$ python -q
>>> import numpy as np
>>> np.set_printoptions(precision=2, suppress=True, linewidth=200, floatmode="fixed")
>>> m1 = np.loadtxt("dump.csv", delimiter=",")
>>> print(m1)
[[ 0.00  0.00  0.00  0.00  2.00  0.00  0.00  0.00  0.00]
 [ 0.00  0.00  0.00  0.00  0.00  0.00  0.00  0.00 -2.00]
 [ 0.00  0.00  0.00  0.00  0.00  0.00  3.00  0.00  0.00]
 [ 0.00 -2.00  0.00  0.00  0.00  0.00  0.00  0.00  0.00]
 [ 0.00  0.00  1.00  0.00  0.00  0.00  0.00  0.00  0.00]
 [ 0.00  0.00  0.00  0.00  0.00  0.00  0.00 -1.00  0.00]
 [ 0.00  0.00  0.00 -2.00  0.00  0.00  0.00  0.00  0.00]
 [ 1.00  0.00  0.00  0.00  0.00  0.00  0.00  0.00  0.00]
 [ 0.00  0.00  0.00  0.00  0.00 -3.00  0.00  0.00  0.00]]
>>> m1 @ m1.T
array([[4.00, 0.00, 0.00, 0.00, 0.00, 0.00, 0.00, 0.00, 0.00],
       [0.00, 4.00, 0.00, 0.00, 0.00, 0.00, 0.00, 0.00, 0.00],
       [0.00, 0.00, 9.00, 0.00, 0.00, 0.00, 0.00, 0.00, 0.00],
       [0.00, 0.00, 0.00, 4.00, 0.00, 0.00, 0.00, 0.00, 0.00],
       [0.00, 0.00, 0.00, 0.00, 1.00, 0.00, 0.00, 0.00, 0.00],
       [0.00, 0.00, 0.00, 0.00, 0.00, 1.00, 0.00, 0.00, 0.00],
       [0.00, 0.00, 0.00, 0.00, 0.00, 0.00, 4.00, 0.00, 0.00],
       [0.00, 0.00, 0.00, 0.00, 0.00, 0.00, 0.00, 1.00, 0.00],
       [0.00, 0.00, 0.00, 0.00, 0.00, 0.00, 0.00, 0.00, 9.00]])
>>> np.linalg.pinv(m1)
array([[ 0.00,  0.00,  0.00,  0.00,  0.00,  0.00,  0.00,  1.00,  0.00],
       [ 0.00,  0.00,  0.00, -0.50,  0.00,  0.00,  0.00,  0.00,  0.00],
       [ 0.00,  0.00,  0.00,  0.00,  1.00,  0.00,  0.00,  0.00,  0.00],
       [ 0.00,  0.00,  0.00,  0.00,  0.00,  0.00, -0.50,  0.00,  0.00],
       [ 0.50,  0.00,  0.00,  0.00,  0.00,  0.00,  0.00,  0.00,  0.00],
       [ 0.00,  0.00,  0.00,  0.00,  0.00,  0.00,  0.00,  0.00, -0.33],
       [ 0.00,  0.00,  0.33,  0.00,  0.00,  0.00,  0.00,  0.00,  0.00],
       [ 0.00,  0.00,  0.00,  0.00,  0.00, -1.00,  0.00,  0.00,  0.00],
       [ 0.00, -0.50,  0.00,  0.00,  0.00,  0.00,  0.00,  0.00,  0.00]])
>>> print(m1[:, 8] @ m1[:, 1])
0.0
>>> rng = np.random.default_rng(55220)
>>> z = rng.permutation(9)
>>> z
array([3, 4, 5, 7, 1, 6, 0, 8, 2])
>>> B = m1[z][:, z]
>>> np.trace(B)
np.float64(0.0)
>>> print(np.diag(B))
[0.00 0.00 0.00 0.00 0.00 0.00 0.00 0.00 0.00]
>>> U, s, vt = np.linalg.svd(m1, full_matrices=False)
>>> print(np.allclose(U * s @ vt, m1))
True
>>> print(np.cumsum(s ** 2) / np.sum(s ** 2))
[0.24 0.49 0.59 0.70 0.81 0.92 0.95 0.97 1.00]
>>> s / s[0]
array([1.00, 1.00, 0.67, 0.67, 0.67, 0.67, 0.33, 0.33, 0.33])
>>> B = np.array([[-1, 0, 0],
...     [-2, -1, -1],
...     [0, 2, 1],
...     [2, -1, -2],
...     [0, 2, -2],
...     [2, -1, -1],
...     [-2, -2, -2],
...     [2, 2, 2],
...     [0, 2, 2]])
>>> np.vstack([m1, B.T]).shape
(12, 9)
>>> print(np.einsum("ij,ij->i", m1, m1))
[4.00 4.00 9.00 4.00 1.00 1.00 4.00 1.00 9.00]
>>> np.einsum("ij->j", m1)
array([ 1.00, -2.00,  1.00, -2.00,  2.00, -3.00,  3.00, -1.00, -2.00])
>>> np.linalg.matrix_rank(np.vstack([m1, B.T]))
np.int64(9)
>>> print(B.T @ m1.T)
[[ 0.00  0.00 -6.00  4.00  0.00 -2.00 -4.00 -1.00 -6.00]
 [ 4.00 -4.00 -6.00  2.00  2.00 -2.00  2.00  0.00  3.00]
 [-4.00 -4.00 -6.00  2.00  1.00 -2.00  4.00  0.00  3.00]]
>>> B = np.linalg.invert(m1)
Traceback (most recent call last):
  File "<python-input-23>", line 1, in <module>
    B = np.linalg.invert(m1)
        ^^^^^^^^^^^^^^^^
AttributeError: module 'numpy.linalg' has no attribute 'invert'
>>> B = np.linalg.inv(m1)
>>> np.linalg.inv(B)
array([[ 0.00,  0.00,  0.00,  0.00,  2.00,  0.00,  0.00,  0.00,  0.00],
       [-0.00, -0.00, -0.00, -0.00, -0.00, -0.00, -0.00, -0.00, -2.00],
       [ 0.00,  0.00,  0.00,  0.00,  0.00,  0.00,  3.00,  0.00,  0.00],
       [-0.00, -2.00, -0.00, -0.00, -0.00, -0.00, -0.00, -0.00, -0.00],
       [ 0.00,  0.00,  1.00,  0.00,  0.00,  0.00,  0.00,  0.00,  0.00],
       [-0.00, -0.00, -0.00, -0.00, -0.00, -0.00, -0.00, -1.00, -0.00],
       [-0.00, -0.00, -0.00, -2.00, -0.00, -0.00, -0.00, -0.00, -0.00],
       [ 1.00,  0.00,  0.00,  0.00,  0.00,  0.00,  0.00,  0.00,  0.00],
       [-0.00, -0.00, -0.00, -0.00, -0.00, -3.00, -0.00, -0.00, -0.00]])
>>> m1 @ B
array([[1.00, 0.00, 0.00, 0.00, 0.00, 0.00, 0.00, 0.00, 0.00],
       [0.00, 1.00, 0.00, 0.00, 0.00, 0.00, 0.00, 0.00, 0.00],
       [0.00, 0.00, 1.00, 0.00, 0.00, 0.00, 0.00, 0.00, 0.00],
       [0.00, 0.00, 0.00, 1.00, 0.00, 0.00, 0.00, 0.00, 0.00],
       [0.00, 0.00, 0.00, 0.00, 1.00, 0.00, 0.00, 0.00, 0.00],
       [0.00, 0.00, 0.00, 0.00, 0.00, 1.00, 0.00, 0.00, 0.00],
       [0.00, 0.00, 0.00, 0.00, 0.00, 0.00, 1.00, 0.00, 0.00],
       [0.00, 0.00, 0.00, 0.00, 0.00, 0.00, 0.00, 1.00, 0.00],
       [0.00, 0.00, 0.00, 0.00, 0.00, 0.00, 0.00, 0.00, 1.00]])
>>> (np.abs(B) > 1e-9).astype(int)
array([[0, 0, 0, 0, 0, 0, 0, 1, 0],
       [0, 0, 0, 1, 0, 0, 0, 0, 0],
       [0, 0, 0, 0, 1, 0, 0, 0, 0],
       [0, 0, 0, 0, 0, 0, 1, 0, 0],
       [1, 0, 0, 0, 0, 0, 0, 0, 0],
       [0, 0, 0, 0, 0, 0, 0, 0, 1],
       [0, 0, 1, 0, 0, 0, 0, 0, 0],
       [0, 0, 0, 0, 0, 1, 0, 0, 0],
       [0, 1, 0, 0, 0, 0, 0, 0, 0]])
>>> round(np.linalg.det(m1) * np.linalg.det(B), 2)
np.float64(1.0)
>>> np.allclose(B, m1.T)
False
>>> B = np.array([[2, 1], [3, 3], [0, 2]])
>>> M = np.tile(B, (2, 3))
>>> print(M)
[[2 1 2 1 2 1]
 [3 3 3 3 3 3]
 [0 2 0 2 0 2]
 [2 1 2 1 2 1]
 [3 3 3 3 3 3]
 [0 2 0 2 0 2]]
>>> # row 3 repeats row 0
>>> th = np.radians(60)
>>> R = np.eye(6)
>>> R[0, 0] = R[4, 4] = np.cos(th)
>>> R[0, 4], R[4, 0] = -np.sin(th), np.sin(th)
>>> R
array([[ 0.50,  0.00,  0.00,  0.00, -0.87,  0.00],
       [ 0.00,  1.00,  0.00,  0.00,  0.00,  0.00],
       [ 0.00,  0.00,  1.00,  0.00,  0.00,  0.00],
       [ 0.00,  0.00,  0.00,  1.00,  0.00,  0.00],
       [ 0.87,  0.00,  0.00,  0.00,  0.50,  0.00],
       [ 0.00,  0.00,  0.00,  0.00,  0.00,  1.00]])
>>> B = M @ R.T
>>> print(np.round(np.linalg.svd(M, compute_uv=False), 2) + 0, np.round(np.linalg.svd(B, compute_uv=False), 2) + 0)
[12.13  3.86  0.00  0.00  0.00  0.00] [12.13  3.86  0.00  0.00  0.00  0.00]
>>> np.allclose(np.linalg.norm(M, axis=1), np.linalg.norm(B, axis=1))
True
>>> B
array([[-0.73,  1.00,  2.00,  1.00,  2.73,  1.00],
       [-1.10,  3.00,  3.00,  3.00,  4.10,  3.00],
       [ 0.00,  2.00,  0.00,  2.00,  0.00,  2.00],
       [-0.73,  1.00,  2.00,  1.00,  2.73,  1.00],
       [-1.10,  3.00,  3.00,  3.00,  4.10,  3.00],
       [ 0.00,  2.00,  0.00,  2.00,  0.00,  2.00]])
